% ipython --no-banner

In [1]: import numpy as np

In [2]: np.set_printoptions(suppress=True, linewidth=160)

In [3]: rnd = lambda a: np.round(a, 2) + 0

In [4]: feats = np.array([[3, 0, 0], [0, 3, 0], [0, 0, 3]])

In [5]: feats
Out[5]: 
array([[3, 0, 0],
       [0, 3, 0],
       [0, 0, 3]])

In [6]: x = np.array([3, -1, -1])

In [7]: y = feats @ x

In [8]: beta, lr = np.zeros(3), 1 / np.linalg.norm(feats, 2) ** 2

In [9]: for i in range(200):
   ...:     beta -= lr * feats.T @ (feats @ beta - y)
   ...:     if i % 50 == 0: print(i, round(np.linalg.norm(feats @ beta - y), 2))
   ...: 
0 0.0
50 0.0
100 0.0
150 0.0

In [10]: beta
Out[10]: array([ 3., -1., -1.])

In [11]: (feats != 0).astype(int)
Out[11]: 
array([[1, 0, 0],
       [0, 1, 0],
       [0, 0, 1]])

In [12]: np.prod(np.diag(feats)), rnd(np.linalg.det(feats))
Out[12]: (np.int64(27), np.float64(27.0))

In [13]: rnd(np.sort(np.linalg.eigvals(feats)))
Out[13]: array([3., 3., 3.])

In [14]: [int(np.linalg.matrix_rank(np.linalg.matrix_power(feats, p))) for p in range(1, 4)]
Out[14]: [3, 3, 3]

In [15]: np.linalg.matrix_rank(feats - feats[0, 0] * np.eye(3))
Out[15]: np.int64(0)

In [16]: rng = np.random.default_rng(94)

In [17]: lab = rng.permutation(3)

In [18]: lab
Out[18]: array([0, 2, 1])

In [19]: A2 = feats[lab][:, lab]

In [20]: np.trace(A2)
Out[20]: np.int64(9)

In [21]: np.diag(A2)
Out[21]: array([3, 3, 3])

In [22]: rnd(np.linalg.det(A2)), rnd(np.linalg.det(feats[lab]))
Out[22]: (np.float64(27.0), np.float64(-27.0))

In [23]: f = np.array([1, 2, 1])

In [24]: A2 = feats + np.outer(f, np.eye(3)[2])

In [25]: A2
Out[25]: 
array([[3., 0., 1.],
       [0., 3., 2.],
       [0., 0., 4.]])

In [26]: rnd(np.linalg.det(A2) / np.linalg.det(feats)), rnd(1 + np.linalg.solve(feats, f)[2])
Out[26]: (np.float64(1.33), np.float64(1.33))

In [27]: np.linalg.matrix_rank(A2 - feats)
Out[27]: np.int64(1)

In [28]: W0 = np.loadtxt("data.csv", delimiter=",")

In [29]: rnd(W0)
Out[29]: 
array([[ 2.33,  3.62,  9.03],
       [-6.41, -3.26,  6.94],
       [-7.09, -6.  , -3.71],
       [-8.04, -5.95, -0.11],
       [ 5.09,  5.19,  6.87],
       [-3.15, -4.12, -8.55],
       [-4.67, -1.61,  8.69],
       [-4.93, -5.12, -7.04],
       [ 3.84,  0.89, -9.19],
       [ 7.22,  4.15, -5.54],
       [ 8.1 ,  5.6 , -1.73],
       [-6.12, -2.97,  7.33],
       [ 7.09,  6.  ,  3.7 ],
       [-2.89, -3.96, -8.72],
       [-4.34, -1.32,  8.91]])

In [30]: f = np.array([-1, 2])

In [31]: rnd(np.polyval(f, W0[11]))
Out[31]: array([ 8.12,  4.97, -5.33])

In [32]: dist = np.linalg.norm(W0[:, None] - W0[None], axis=-1)

In [33]: np.linalg.matrix_rank(dist ** 2)
Out[33]: np.int64(3)

In [34]: dist.shape
Out[34]: (15, 15)

In [35]: rnd(dist[:5, :5])
Out[35]: 
array([[ 0.  , 11.32, 18.53, 16.81,  3.84],
       [11.32,  0.  , 11.02,  7.72, 14.28],
       [18.53, 11.02,  0.  ,  3.72, 19.63],
       [16.81,  7.72,  3.72,  0.  , 18.58],
       [ 3.84, 14.28, 19.63, 18.58,  0.  ]])

In [36]: W0 @ W0
---------------------------------------------------------------------------
ValueError                                Traceback (most recent call last)
Cell In[36], line 1
----> 1 W0 @ W0

ValueError: matmul: Input operand 1 has a mismatch in its core dimension 0, with gufunc signature (n?,k),(k,m?)->(n?,m?) (size 15 is different from 3)

In [37]: cov = W0.T @ W0

In [38]: rnd(cov)
Out[38]: 
array([[490.67, 348.54, -61.76],
       [348.54, 279.59, 108.13],
       [-61.76, 108.13, 729.74]])

In [39]: rnd(np.linalg.svd(W0, compute_uv=False) ** 2)
Out[39]: array([764.65, 735.35,   0.  ])

In [40]: np.allclose(cov, cov.T)
Out[40]: True

In [41]: rnd(np.linalg.eigvalsh(cov)[::-1])
Out[41]: array([764.65, 735.35,   0.  ])

In [42]: (W0 @ W0.T).shape
Out[42]: (15, 15)

In [43]: np.linalg.matrix_rank(cov)
Out[43]: np.int64(2)

In [44]: np.argsort(-np.linalg.norm(W0, axis=0).round(6), kind="stable")[:3]
Out[44]: array([2, 0, 1])

In [45]: np.linalg.lstsq(W0[:-1].T, W0[-1])[2]
Out[45]: np.int32(2)

In [46]: np.allclose(W0[:-1].T @ np.linalg.lstsq(W0[:-1].T, W0[-1])[0], W0[-1])
Out[46]: True

In [47]: F = np.load("w.npy")

In [48]: F
Out[48]: 
array([[  0,   5,  10,  -1],
       [ -5,   0,   8,  17],
       [-10,  -8,   0,  -9],
       [  1, -17,   9,   0]])

In [49]: lab = rng.permutation(4)

In [50]: lab
Out[50]: array([0, 3, 1, 2])

In [51]: A2 = F[lab][:, lab]

In [52]: rnd(np.linalg.det(A2)), rnd(np.linalg.det(F[lab]))
Out[52]: (np.float64(49729.0), np.float64(49729.0))

In [53]: np.diag(A2)
Out[53]: array([0, 0, 0, 0])

In [54]: rnd(np.sort(np.abs(np.linalg.eigvals(A2))))
Out[54]: array([10.52, 10.52, 21.2 , 21.2 ])

In [55]: np.allclose(A2, F)
Out[55]: False

In [56]: A2 = np.linalg.invert(F)
---------------------------------------------------------------------------
AttributeError                            Traceback (most recent call last)
Cell In[56], line 1
----> 1 A2 = np.linalg.invert(F)

AttributeError: module 'numpy.linalg' has no attribute 'invert'

In [57]: A2 = np.linalg.inv(F)

In [58]: rnd(F @ A2)
Out[58]: 
array([[1., 0., 0., 0.],
       [0., 1., 0., 0.],
       [0., 0., 1., 0.],
       [0., 0., 0., 1.]])

In [59]: np.allclose(A2, F.T)
Out[59]: False

In [60]: rnd(np.linalg.det(F) * A2)
Out[60]: 
array([[    0., -2007., -3791.,  1784.],
       [ 2007.,     0.,  -223., -2230.],
       [ 3791.,   223.,     0.,  1115.],
       [-1784.,  2230., -1115.,     0.]])

In [61]: (np.abs(A2) > 1e-9).astype(int)
Out[61]: 
array([[0, 1, 1, 1],
       [1, 0, 1, 1],
       [1, 1, 0, 1],
       [1, 1, 1, 0]])

In [62]: rnd(np.linalg.slogdet(F)[0])
Out[62]: np.float64(1.0)

In [63]: rnd(A2)
Out[63]: 
array([[ 0.  , -0.04, -0.08,  0.04],
       [ 0.04,  0.  ,  0.  , -0.04],
       [ 0.08,  0.  ,  0.  ,  0.02],
       [-0.04,  0.04, -0.02,  0.  ]])

In [64]: A2 = np.array([[1, 1], [1, -1]])

In [65]: data = np.kron(A2, np.kron(A2, A2))[rng.permutation(8)][:4]

In [66]: data
Out[66]: 
array([[ 1,  1, -1, -1, -1, -1,  1,  1],
       [ 1, -1, -1,  1,  1, -1, -1,  1],
       [ 1, -1, -1,  1, -1,  1,  1, -1],
       [ 1, -1,  1, -1,  1, -1,  1, -1]])

In [67]: rnd(np.linalg.norm(data, axis=1))
Out[67]: array([2.83, 2.83, 2.83, 2.83])

In [68]: rnd(np.linalg.norm(data, 2))
Out[68]: np.float64(2.83)

In [69]: rnd(np.linalg.norm(data, axis=0))
Out[69]: array([2., 2., 2., 2., 2., 2., 2., 2.])

In [70]: rnd(np.linalg.norm(data) ** 2 / np.linalg.norm(data, 2) ** 2)
Out[70]: np.float64(4.0)

In [71]: rnd(np.linalg.norm(data, "nuc"))
Out[71]: np.float64(11.31)

In [72]: data[2] @ data[1]
Out[72]: np.int64(0)

In [73]: rnd(np.linalg.norm(data, 1)), rnd(np.linalg.norm(data, np.inf))
Out[73]: (np.float64(4.0), np.float64(8.0))

In [74]: np.linalg.norm(data, axis=1).argmax()
Out[74]: np.int64(0)

In [75]: x = np.array([3, 1, 0, 2, 0, 1, 2, 3])

In [76]: np.einsum("ij,j->i", data, x)
Out[76]: array([ 6,  4,  4, -2])

In [77]: data @ np.ones(8)
Out[77]: array([0., 0., 0., 0.])

In [78]: data @ x
Out[78]: array([ 6,  4,  4, -2])

In [79]: (data @ x).argmax()
Out[79]: np.int64(0)

In [80]: x @ data
---------------------------------------------------------------------------
ValueError                                Traceback (most recent call last)
Cell In[80], line 1
----> 1 x @ data

ValueError: matmul: Input operand 1 has a mismatch in its core dimension 0, with gufunc signature (n?,k),(k,m?)->(n?,m?) (size 4 is different from 8)

In [81]: np.sign((data @ x).round(6))
Out[81]: array([ 1,  1,  1, -1])
